$ python3 -q
>>> import numpy as np
>>> from numpy import linalg as LA
>>> np.set_printoptions(precision=2, suppress=True, linewidth=100)
>>> data = np.minimum.outer(np.arange(1, 9), np.arange(1, 9)) * 4
>>> data
array([[ 4,  4,  4,  4,  4,  4,  4,  4],
       [ 4,  8,  8,  8,  8,  8,  8,  8],
       [ 4,  8, 12, 12, 12, 12, 12, 12],
       [ 4,  8, 12, 16, 16, 16, 16, 16],
       [ 4,  8, 12, 16, 20, 20, 20, 20],
       [ 4,  8, 12, 16, 20, 24, 24, 24],
       [ 4,  8, 12, 16, 20, 24, 28, 28],
       [ 4,  8, 12, 16, 20, 24, 28, 32]])
>>> B = data / LA.norm(data, axis=1, keepdims=True)
>>> gram = B @ B.T
>>> (np.abs(gram) > 0.9).astype(int)
array([[1, 1, 1, 1, 1, 1, 1, 0],
       [1, 1, 1, 1, 1, 1, 1, 1],
       [1, 1, 1, 1, 1, 1, 1, 1],
       [1, 1, 1, 1, 1, 1, 1, 1],
       [1, 1, 1, 1, 1, 1, 1, 1],
       [1, 1, 1, 1, 1, 1, 1, 1],
       [1, 1, 1, 1, 1, 1, 1, 1],
       [0, 1, 1, 1, 1, 1, 1, 1]])
>>> gram
array([[1.  , 0.98, 0.97, 0.95, 0.93, 0.91, 0.9 , 0.89],
       [0.98, 1.  , 0.99, 0.98, 0.96, 0.95, 0.93, 0.92],
       [0.97, 0.99, 1.  , 0.99, 0.98, 0.97, 0.96, 0.95],
       [0.95, 0.98, 0.99, 1.  , 1.  , 0.99, 0.98, 0.97],
       [0.93, 0.96, 0.98, 1.  , 1.  , 1.  , 0.99, 0.98],
       [0.91, 0.95, 0.97, 0.99, 1.  , 1.  , 1.  , 0.99],
       [0.9 , 0.93, 0.96, 0.98, 0.99, 1.  , 1.  , 1.  ],
       [0.89, 0.92, 0.95, 0.97, 0.98, 0.99, 1.  , 1.  ]])
>>> gram[1]
array([0.98, 1.  , 0.99, 0.98, 0.96, 0.95, 0.93, 0.92])
>>> np.argwhere(np.triu(np.abs(gram) > 0.95, 1))
array([[0, 1],
       [0, 2],
       [1, 2],
       [1, 3],
       [1, 4],
       [2, 3],
       [2, 4],
       [2, 5],
       [2, 6],
       [3, 4],
       [3, 5],
       [3, 6],
       [3, 7],
       [4, 5],
       [4, 6],
       [4, 7],
       [5, 6],
       [5, 7],
       [6, 7]])
>>> W = np.array([[-2, 0, 2, 2, 3],
...     [-4, -5, 0, -5, 0],
...     [-3, -1, -3, -3, -5],
...     [3, 3, -4, 3, 1],
...     [0, -2, 3, -3, 4],
...     [-1, -2, 3, 0, 4],
...     [-5, -1, -4, -1, -4],
...     [-1, 0, 4, 3, 1]])
>>> b = np.array([2, 5, -3, 0, 3])
>>> act = np.maximum(data @ W + b, 0)
>>> act
array([[ 0,  0,  1,  0, 19],
       [ 0,  0,  0,  0, 23],
       [ 0,  0,  0,  0, 27],
       [ 0,  0,  1,  0, 51],
       [ 0,  0, 25,  0, 71],
       [ 0,  0, 37,  0, 75],
       [ 0,  0, 37,  0, 63],
       [ 0,  0, 53,  0, 67]])
>>> (act > 0).mean(axis=0)
array([0.  , 0.  , 0.75, 0.  , 1.  ])
>>> LA.matrix_rank(act)
np.int64(2)
>>> (act > 0).astype(int)
array([[0, 0, 1, 0, 1],
       [0, 0, 0, 0, 1],
       [0, 0, 0, 0, 1],
       [0, 0, 1, 0, 1],
       [0, 0, 1, 0, 1],
       [0, 0, 1, 0, 1],
       [0, 0, 1, 0, 1],
       [0, 0, 1, 0, 1]])
>>> basis = np.array([[3, 3, 3], [1, 0, 2], [1, 2, 3], [1, 3, 0], [3, 0, 0]])
>>> W @ basis
array([[  7,   4,   0],
       [-22, -27, -22],
       [-31, -24, -20],
       [ 14,  10,   3],
       [ 10,  -3,   5],
       [ 10,   3,   2],
       [-33, -26, -29],
       [  7,  14,   9]])
>>> act @ basis
array([[ 58,   2,   3],
       [ 69,   0,   0],
       [ 81,   0,   0],
       [154,   2,   3],
       [238,  50,  75],
       [262,  74, 111],
       [226,  74, 111],
       [254, 106, 159]])
>>> (act @ basis).round(6).argmax(axis=1)
array([0, 0, 0, 0, 0, 0, 0, 0])
